>>> import numpy as np
>>> from numpy import linalg as LA
>>> np.set_printoptions(suppress=True, linewidth=160)
>>> rnd = lambda a: np.round(a, 3) + 0
>>> feats = np.load("mat.npy")
>>> rnd(feats)
array([[0.364, 0.   , 0.182, 0.091, 0.182, 0.182],
       [0.25 , 0.167, 0.167, 0.25 , 0.   , 0.167],
       [0.25 , 0.167, 0.083, 0.   , 0.25 , 0.25 ],
       [0.   , 0.143, 0.143, 0.571, 0.   , 0.143],
       [0.1  , 0.3  , 0.1  , 0.3  , 0.1  , 0.1  ],
       [0.   , 0.333, 0.   , 0.   , 0.222, 0.444]])
>>> # row-stochastic, so 1 is an eigenvalue
>>> rnd(np.sort(np.abs(LA.eigvals(feats))))
array([0.015, 0.201, 0.201, 0.261, 0.41 , 1.   ])
>>> rnd((feats - feats.T) / 2)
array([[ 0.   , -0.125, -0.034,  0.045,  0.041,  0.091],
       [ 0.125,  0.   ,  0.   ,  0.054, -0.15 , -0.083],
       [ 0.034,  0.   ,  0.   , -0.071,  0.075,  0.125],
       [-0.045, -0.054,  0.071,  0.   , -0.15 ,  0.071],
       [-0.041,  0.15 , -0.075,  0.15 ,  0.   , -0.061],
       [-0.091,  0.083, -0.125, -0.071,  0.061,  0.   ]])
>>> rnd((feats + feats.T) / 2)
array([[0.364, 0.125, 0.216, 0.045, 0.141, 0.091],
       [0.125, 0.167, 0.167, 0.196, 0.15 , 0.25 ],
       [0.216, 0.167, 0.083, 0.071, 0.175, 0.125],
       [0.045, 0.196, 0.071, 0.571, 0.15 , 0.071],
       [0.141, 0.15 , 0.175, 0.15 , 0.1  , 0.161],
       [0.091, 0.25 , 0.125, 0.071, 0.161, 0.444]])
>>> np.allclose(feats @ feats.T, feats.T @ feats)
False
>>> rnd(np.abs(LA.eigvals(feats)).max())
np.float64(1.0)
>>> rnd(np.trace(feats))
np.float64(1.73)
>>> np.allclose(feats, feats.T)
False
>>> r0 = np.array([2, -1, 0, 0, 1, 2])
>>> M2 = feats + np.outer(r0, np.eye(6)[1])
>>> print(rnd(M2))
[[ 0.364  2.     0.182  0.091  0.182  0.182]
 [ 0.25  -0.833  0.167  0.25   0.     0.167]
 [ 0.25   0.167  0.083  0.     0.25   0.25 ]
 [ 0.     0.143  0.143  0.571  0.     0.143]
 [ 0.1    1.3    0.1    0.3    0.1    0.1  ]
 [ 0.     2.333  0.     0.     0.222  0.444]]
